% python3 -q
>>> import numpy as np
>>> np.set_printoptions(suppress=True, linewidth=140)
>>> m1 = np.array([[-8, 1, -2, -3, -1],
...     [-1, -42, 2, 0, 0],
...     [3, -3, 7, -2, 2],
...     [3, 1, 3, -48, 2],
...     [0, -1, -2, 2, 52]])
>>> M2 = np.linalg.inv(m1)
>>> round(np.linalg.cond(m1), 3)
np.float64(10.804)
>>> (np.abs(M2) > 1e-9).astype(int)
array([[1, 1, 1, 1, 1],
       [1, 1, 1, 1, 1],
       [1, 1, 1, 1, 1],
       [1, 1, 1, 1, 1],
       [1, 1, 1, 1, 1]])
>>> round(float(np.linalg.slogdet(m1)[0]), 3)
-1.0
>>> np.round(m1 @ M2, 3) + 0
array([[1., 0., 0., 0., 0.],
       [0., 1., 0., 0., 0.],
       [0., 0., 1., 0., 0.],
       [0., 0., 0., 1., 0.],
       [0., 0., 0., 0., 1.]])
>>> f = np.array([1, -7, -4])
>>> np.polyval(f, m1[4])
array([  -4,    4,   14,  -14, 2336])
>>> np.convolve(m1[4], f)
array([   0,   -1,    5,   20,   46, -372, -208])
>>> feats = np.loadtxt("a.csv", delimiter=",")
>>> feats
array([[-1., -1., -1., -1.,  2.,  2.,  2.,  2.],
       [ 0., -2.,  0.,  1.,  2., -1.,  0.,  0.],
       [ 0.,  0., -2., -2.,  2.,  2.,  2., -2.],
       [ 0.,  0.,  0.,  0., -1.,  2., -2.,  0.],
       [ 0.,  0.,  0.,  0.,  0., -1.,  1., -2.],
       [ 0.,  0.,  0.,  0.,  0., -2.,  2.,  0.],
       [ 0.,  0.,  0.,  0.,  0.,  0., -2.,  1.],
       [ 0.,  0.,  0.,  0.,  0.,  0.,  0., -2.]])
>>> np.round(np.linalg.matrix_power(feats, 3), 3)
array([[ -1.,  -7.,  -7.,  -4.,  12.,  36., -23.,  18.],
       [  0.,  -8.,   0.,   4.,  10., -11.,  11.,  16.],
       [  0.,   0.,  -8.,  -8.,   4.,  46., -34., -14.],
       [  0.,   0.,   0.,   0.,   0.,   6., -20.,   7.],
       [  0.,   0.,   0.,   0.,   0.,  -4.,  12., -14.],
       [  0.,   0.,   0.,   0.,   0.,  -8.,  24., -12.],
       [  0.,   0.,   0.,   0.,   0.,   0.,  -8.,  12.],
       [  0.,   0.,   0.,   0.,   0.,   0.,   0.,  -8.]])
>>> feats @ feats
array([[  1.,   3.,   3.,   2.,  -5., -11.,   0.,  -6.],
       [  0.,   4.,   0.,  -2.,  -5.,   4.,  -2.,  -4.],
       [  0.,   0.,   4.,   4.,  -2., -14.,   2.,   6.],
       [  0.,   0.,   0.,   0.,   0.,  -3.,   7.,   0.],
       [  0.,   0.,   0.,   0.,   0.,   2.,  -4.,   5.],
       [  0.,   0.,   0.,   0.,   0.,   4.,  -8.,   2.],
       [  0.,   0.,   0.,   0.,   0.,   0.,   4.,  -4.],
       [  0.,   0.,   0.,   0.,   0.,   0.,   0.,   4.]])
>>> np.allclose(feats, feats.T)
False
>>> np.round(np.sort(np.abs(np.linalg.eigvals(feats))), 3)
array([0., 0., 1., 2., 2., 2., 2., 2.])
>>> round(np.linalg.det(feats), 3)
np.float64(0.0)
>>> (feats + feats.T) / 2
array([[-1. , -0.5, -0.5, -0.5,  1. ,  1. ,  1. ,  1. ],
       [-0.5, -2. ,  0. ,  0.5,  1. , -0.5,  0. ,  0. ],
       [-0.5,  0. , -2. , -1. ,  1. ,  1. ,  1. , -1. ],
       [-0.5,  0.5, -1. ,  0. , -0.5,  1. , -1. ,  0. ],
       [ 1. ,  1. ,  1. , -0.5,  0. , -0.5,  0.5, -1. ],
       [ 1. , -0.5,  1. ,  1. , -0.5, -2. ,  1. ,  0. ],
       [ 1. ,  0. ,  1. , -1. ,  0.5,  1. , -2. ,  0.5],
       [ 1. ,  0. , -1. ,  0. , -1. ,  0. ,  0.5, -2. ]])
>>> np.trace(feats)
np.float64(-11.0)
>>> rank = np.linalg.matrix_rank(feats)
>>> rank
np.int64(7)
>>> N = np.linalg.svd(feats)[2][rank:].T
>>> [int(np.linalg.matrix_rank(np.delete(feats, i, axis=0))) for i in range(8)]
[6, 6, 6, 6, 7, 7, 6, 7]
>>> np.round(N[:, 0] / N[np.abs(N[:, 0]).round(6).argmax(), 0], 3) + 0
array([ 0.5, -0.5,  1. , -1. ,  0. ,  0. ,  0. ,  0. ])
>>> np.round(feats @ N, 3) + 0
array([[0.],
       [0.],
       [0.],
       [0.],
       [0.],
       [0.],
       [0.],
       [0.]])
>>> N.shape
(8, 1)
>>> np.allclose(feats @ N, 0)
True
>>> ang = np.radians(15)
>>> r_ = np.eye(8)
>>> r_[0, 0] = r_[1, 1] = np.cos(ang)
>>> r_[0, 1], r_[1, 0] = -np.sin(ang), np.sin(ang)
>>> r_.round(3)
array([[ 0.966, -0.259,  0.   ,  0.   ,  0.   ,  0.   ,  0.   ,  0.   ],
       [ 0.259,  0.966,  0.   ,  0.   ,  0.   ,  0.   ,  0.   ,  0.   ],
       [ 0.   ,  0.   ,  1.   ,  0.   ,  0.   ,  0.   ,  0.   ,  0.   ],
       [ 0.   ,  0.   ,  0.   ,  1.   ,  0.   ,  0.   ,  0.   ,  0.   ],
       [ 0.   ,  0.   ,  0.   ,  0.   ,  1.   ,  0.   ,  0.   ,  0.   ],
       [ 0.   ,  0.   ,  0.   ,  0.   ,  0.   ,  1.   ,  0.   ,  0.   ],
       [ 0.   ,  0.   ,  0.   ,  0.   ,  0.   ,  0.   ,  1.   ,  0.   ],
       [ 0.   ,  0.   ,  0.   ,  0.   ,  0.   ,  0.   ,  0.   ,  1.   ]])
>>> M2 = feats @ r_.T
>>> round(np.linalg.det(r_), 3), np.round(np.trace(r_), 3)
(np.float64(1.0), np.float64(7.932))
>>> np.allclose(feats @ feats.T, M2 @ M2.T)
True
>>> np.round(np.linalg.svd(feats, compute_uv=False), 3) + 0, np.round(np.linalg.svd(M2, compute_uv=False), 3) + 0
(array([6.04 , 4.758, 4.118, 2.834, 1.233, 0.458, 0.401, 0.   ]), array([6.04 , 4.758, 4.118, 2.834, 1.233, 0.458, 0.401, 0.   ]))
>>> U, sigma, Vt = np.linalg.svd(feats)
>>> sigma.round(3) + 0
array([6.04 , 4.758, 4.118, 2.834, 1.233, 0.458, 0.401, 0.   ])
>>> M2 = U[:, :7] @ np.diag(sigma[:7]) @ Vt[:7]
>>> np.linalg.matrix_rank(M2)
np.int64(7)
>>> round(float(np.linalg.norm(feats - M2, 2)), 3), round(float(sigma[7]), 3)
(0.0, 0.0)
>>> np.linalg.matrix_rank(feats, rtol=0.05)
np.int64(7)
>>> np.round(np.abs(feats - M2).max(), 3)
np.float64(0.0)
>>> M2.round(3) + 0
array([[-1., -1., -1., -1.,  2.,  2.,  2.,  2.],
       [ 0., -2.,  0.,  1.,  2., -1.,  0.,  0.],
       [ 0.,  0., -2., -2.,  2.,  2.,  2., -2.],
       [ 0.,  0.,  0.,  0., -1.,  2., -2.,  0.],
       [ 0.,  0.,  0.,  0.,  0., -1.,  1., -2.],
       [ 0.,  0.,  0.,  0.,  0., -2.,  2.,  0.],
       [ 0.,  0.,  0.,  0.,  0.,  0., -2.,  1.],
       [ 0.,  0.,  0.,  0.,  0.,  0.,  0., -2.]])
